$ python -q
>>> import numpy as np
>>> np.set_printoptions(precision=2, suppress=True, linewidth=140)
>>> rnd = lambda a: np.round(a, 2) + 0
>>> M = np.loadtxt("data.csv", delimiter=",")
>>> M
array([[ 1.4 ,  1.87, -0.7 ,  1.1 , -0.6 , -1.  ,  3.1 ],
       [-0.1 ,  2.28,  0.1 ,  1.3 ,  0.5 , -1.1 ,  0.4 ],
       [-0.4 , -0.82, -1.6 , -0.1 , -0.2 ,  0.4 ,  1.4 ],
       [-1.4 , -0.24, -1.1 , -0.4 , -0.5 , -0.1 ,  0.5 ],
       [-0.8 , -1.64,  0.4 , -0.1 , -0.9 ,  0.9 , -1.8 ],
       [ 0.1 , -2.01,  0.5 , -1.  , -0.9 ,  1.1 , -0.6 ],
       [ 0.2 , -0.53, -1.6 ,  0.3 ,  1.4 ,  0.4 , -0.5 ],
       [ 0.2 , -1.37,  0.3 ,  1.2 ,  0.6 ,  0.5 , -0.8 ],
       [ 0.3 , -1.32,  1.1 , -1.6 ,  0.  ,  0.7 ,  0.9 ],
       [-0.2 , -1.94, -0.9 ,  0.  , -0.4 ,  0.9 ,  0.4 ],
       [ 1.2 , -0.87, -0.1 , -0.3 , -0.1 ,  0.4 , -1.3 ],
       [-1.2 , -0.73,  1.9 , -0.1 ,  1.4 ,  0.4 ,  0.3 ],
       [ 2.2 , -2.91, -2.4 ,  0.9 ,  0.  ,  1.5 ,  0.4 ],
       [-0.5 ,  3.49,  0.3 ,  1.5 ,  1.3 , -2.1 , -1.  ],
       [ 0.1 ,  0.2 ,  1.  ,  0.6 ,  0.1 , -0.3 , -1.4 ],
       [ 0.6 ,  2.34, -0.7 ,  0.4 ,  1.3 , -1.  ,  1.1 ],
       [ 1.1 , -0.87,  0.6 ,  0.5 ,  2.  ,  0.6 , -1.  ],
       [ 0.9 ,  4.32, -0.5 ,  0.5 , -0.8 , -1.9 ,  0.8 ],
       [-0.8 , -3.12,  0.9 ,  1.2 , -0.2 ,  1.6 ,  0.5 ],
       [-0.7 ,  0.26,  2.  ,  0.4 , -0.4 , -0.3 , -0.3 ],
       [ 0.8 ,  2.21,  0.9 ,  0.1 , -1.5 , -1.  ,  0.2 ],
       [ 0.  , -2.01,  1.7 , -0.8 , -0.7 ,  0.9 ,  0.2 ],
       [ 0.3 ,  1.28,  2.5 ,  1.1 ,  1.7 , -0.7 ,  1.5 ],
       [-1.6 , -2.69,  0.8 , -1.7 , -0.2 ,  1.2 , -1.3 ],
       [-0.6 , -3.86, -0.1 ,  2.1 , -0.9 ,  2.  , -1.3 ],
       [-1.3 ,  0.94,  1.1 , -0.2 ,  0.4 , -0.4 , -0.7 ],
       [-0.1 , -2.8 ,  0.2 ,  2.5 , -0.1 ,  1.1 ,  1.1 ],
       [-0.3 , -0.65,  0.3 , -0.6 , -0.5 ,  0.1 ,  0.  ],
       [-3.7 ,  0.19,  1.  ,  0.4 ,  0.4 , -0.1 , -0.1 ]])
>>> Xs = M - M.mean(axis=0)
>>> V = np.linalg.svd(Xs)[2][:6]
>>> M2 = Xs - Xs @ V.T @ V
>>> rnd(np.cov(Xs @ V.T, rowvar=False))
array([[5.45, 0.  , 0.  , 0.  , 0.  , 0.  ],
       [0.  , 1.94, 0.  , 0.  , 0.  , 0.  ],
       [0.  , 0.  , 1.01, 0.  , 0.  , 0.  ],
       [0.  , 0.  , 0.  , 0.92, 0.  , 0.  ],
       [0.  , 0.  , 0.  , 0.  , 0.8 , 0.  ],
       [0.  , 0.  , 0.  , 0.  , 0.  , 0.6 ]])
>>> rnd(M2.std(axis=0))
array([0.  , 0.05, 0.  , 0.  , 0.  , 0.11, 0.  ])
>>> rnd(np.linalg.norm(M2) / np.linalg.norm(Xs))
np.float64(0.04)
>>> t3 = np.stack([M, 3 * M, M[::-1]])
>>> np.linalg.matrix_rank(t3.reshape(3, -1))
np.int64(2)
>>> np.linalg.matrix_rank(t3)
array([7, 7, 7])
>>> rnd(np.einsum("bij,cij->bc", t3, t3))
array([[ 311.67,  935.02,   45.64],
       [ 935.02, 2805.07,  136.91],
       [  45.64,  136.91,  311.67]])
>>> rnd(np.linalg.norm(t3, axis=(1, 2)))
array([17.65, 52.96, 17.65])
>>> M2 = M / np.linalg.norm(M, axis=1, keepdims=True)
>>> C2 = M2 @ M2.T
>>> rnd(np.linalg.norm(M2, axis=1))
array([1., 1., 1., 1., 1., 1., 1., 1., 1., 1., 1., 1., 1., 1., 1., 1., 1., 1., 1., 1., 1., 1., 1., 1., 1., 1., 1., 1., 1.])
>>> rnd(np.degrees(np.arccos(np.clip(C2[11, 27], -1, 1))))
np.float64(74.9)
>>> C2 = np.cov(M, rowvar=False)
>>> np.argsort(-M.std(axis=0).round(6), kind="stable")
array([1, 2, 0, 6, 5, 3, 4])
>>> rnd(M.std(axis=0))
array([1.1 , 2.02, 1.12, 0.96, 0.87, 1.  , 1.07])
>>> rnd(np.linalg.eigvalsh(C2)[::-1])
array([5.45, 1.94, 1.01, 0.92, 0.8 , 0.6 , 0.02])
>>> np.median(M, axis=0)
array([-0.1 , -0.73,  0.3 ,  0.4 , -0.1 ,  0.4 ,  0.2 ])
>>> rnd(np.polyfit(M[:, 3], M[:, 2], 1))
array([-0.15,  0.32])
>>> C2.shape
(7, 7)
>>> np.argwhere(np.triu(np.abs(np.corrcoef(M.T)) > 0.8, 1))
array([[1, 5]])
>>> arr = np.load("dump.npy")
>>> arr
array([[ 1, -1, -1,  1,  1, -1, -1,  1],
       [ 1, -1,  1, -1, -1,  1, -1,  1],
       [ 1, -1,  1, -1,  1, -1,  1, -1],
       [ 1,  1, -1, -1,  1,  1, -1, -1]])
>>> M2 = arr[0, 0] * arr[1:] - np.outer(arr[1:, 0], arr[0])
>>> M2
array([[ 0,  0,  2, -2, -2,  2,  0,  0],
       [ 0,  0,  2, -2,  0,  0,  2, -2],
       [ 0,  2,  0, -2,  0,  2,  0, -2]])
>>> np.flatnonzero(~M2.round(6).any(axis=1))
array([], dtype=int64)
>>> r0, r1 = M2[0], M2[1]
>>> r0 @ r1
np.int64(8)
>>> p = (r0 @ r1) / (r0 @ r0) * r0
>>> np.outer(r0, r1)
array([[ 0,  0,  0,  0,  0,  0,  0,  0],
       [ 0,  0,  0,  0,  0,  0,  0,  0],
       [ 0,  0,  4, -4,  0,  0,  4, -4],
       [ 0,  0, -4,  4,  0,  0, -4,  4],
       [ 0,  0, -4,  4,  0,  0, -4,  4],
       [ 0,  0,  4, -4,  0,  0,  4, -4],
       [ 0,  0,  0,  0,  0,  0,  0,  0],
       [ 0,  0,  0,  0,  0,  0,  0,  0]])
>>> r1 - p
array([ 0.,  0.,  1., -1.,  1., -1.,  2., -2.])
>>> p
array([ 0.,  0.,  1., -1., -1.,  1.,  0.,  0.])
>>> M2 = np.array([[-2, 4], [2, 5]])
>>> Z = np.array([[-6, -9, -5, 5, 7, 8],
...     [5, 9, 1, 0, -8, 8],
...     [3, 9, -8, 0, 8, 9],
...     [-6, 8, -5, 5, 1, 8],
...     [4, 9, 1, -3, -2, 5],
...     [-7, -5, -2, -7, -7, 4]])
>>> W0 = np.block([[M2, np.array([[2, -6, 6, 2, -5, 7], [-9, -9, 6, -1, 3, 9]])], [np.zeros((6, 2)), Z]])
>>> W0
array([[-2.,  4.,  2., -6.,  6.,  2., -5.,  7.],
       [ 2.,  5., -9., -9.,  6., -1.,  3.,  9.],
       [ 0.,  0., -6., -9., -5.,  5.,  7.,  8.],
       [ 0.,  0.,  5.,  9.,  1.,  0., -8.,  8.],
       [ 0.,  0.,  3.,  9., -8.,  0.,  8.,  9.],
       [ 0.,  0., -6.,  8., -5.,  5.,  1.,  8.],
       [ 0.,  0.,  4.,  9.,  1., -3., -2.,  5.],
       [ 0.,  0., -7., -5., -2., -7., -7.,  4.]])
>>> x0 = np.array([3, 0, 0, -1, 1, 3, -3, -2])
>>> target = W0 @ x0
>>> target
array([ 13.,  -9., -18.,   0., -59., -17., -21.,  -5.])
>>> rnd(np.linalg.solve(W0.T, W0[4]))
array([0., 0., 0., 0., 1., 0., 0., 0.])
>>> rnd(np.linalg.solve(W0, target))
array([ 3.,  0.,  0., -1.,  1.,  3., -3., -2.])
>>> def softmax(z):
...     e = np.exp(z - z.max(axis=-1, keepdims=True))
...     return e / e.sum(axis=-1, keepdims=True)
... 
>>> rnd(softmax(W0[0] + -2))
array([0.  , 0.03, 0.  , 0.  , 0.26, 0.  , 0.  , 0.7 ])
>>> rnd(softmax(W0[0]))
array([0.  , 0.03, 0.  , 0.  , 0.26, 0.  , 0.  , 0.7 ])
>>> S = W0 @ W0.T / np.sqrt(8)
>>> rnd(softmax(S))
array([[1., 0., 0., 0., 0., 0., 0., 0.],
       [0., 1., 0., 0., 0., 0., 0., 0.],
       [0., 0., 1., 0., 0., 0., 0., 0.],
       [0., 0., 0., 1., 0., 0., 0., 0.],
       [0., 0., 0., 0., 1., 0., 0., 0.],
       [0., 0., 0., 0., 0., 1., 0., 0.],
       [0., 0., 0., 1., 0., 0., 0., 0.],
       [0., 0., 0., 0., 0., 0., 0., 1.]])
>>> rnd(softmax(S)[0] @ W0)
array([-2.,  4.,  2., -6.,  6.,  2., -5.,  7.])
>>> softmax(S).round(6).argmax(axis=1)
array([0, 1, 2, 3, 4, 5, 3, 7])
>>> A = np.loadtxt("a.csv", delimiter=",")
>>> A
array([[-0.6 ,  1.6 , -1.7 , -0.7 ,  0.7 ,  1.8 ],
       [ 1.4 ,  0.  , -0.2 , -1.9 , -0.4 ,  1.7 ],
       [ 0.9 ,  0.5 ,  0.5 , -0.5 , -0.8 ,  0.1 ],
       [ 1.29,  0.81, -0.2 ,  0.7 ,  0.06,  1.09],
       [ 1.  ,  1.  ,  0.  ,  0.8 ,  0.2 ,  0.8 ],
       [ 0.4 ,  0.3 , -0.3 ,  0.3 , -0.9 ,  0.3 ],
       [-1.6 , -0.7 ,  0.6 ,  0.2 , -1.2 , -0.3 ]])
>>> x0 = np.array([-2, 3, 5, 4, 3, -5])
>>> h1 = np.maximum(A @ x0, 0)
>>> np.flatnonzero(h1 > 1e-9)
array([4, 6])
>>> rnd(np.maximum(A @ (3 * x0), 0))
array([0. , 0. , 0. , 0. , 2.4, 0. , 8.4])
>>> rnd(np.tanh(A @ x0))
array([-1.  , -1.  , -0.99, -1.  ,  0.66, -1.  ,  0.99])
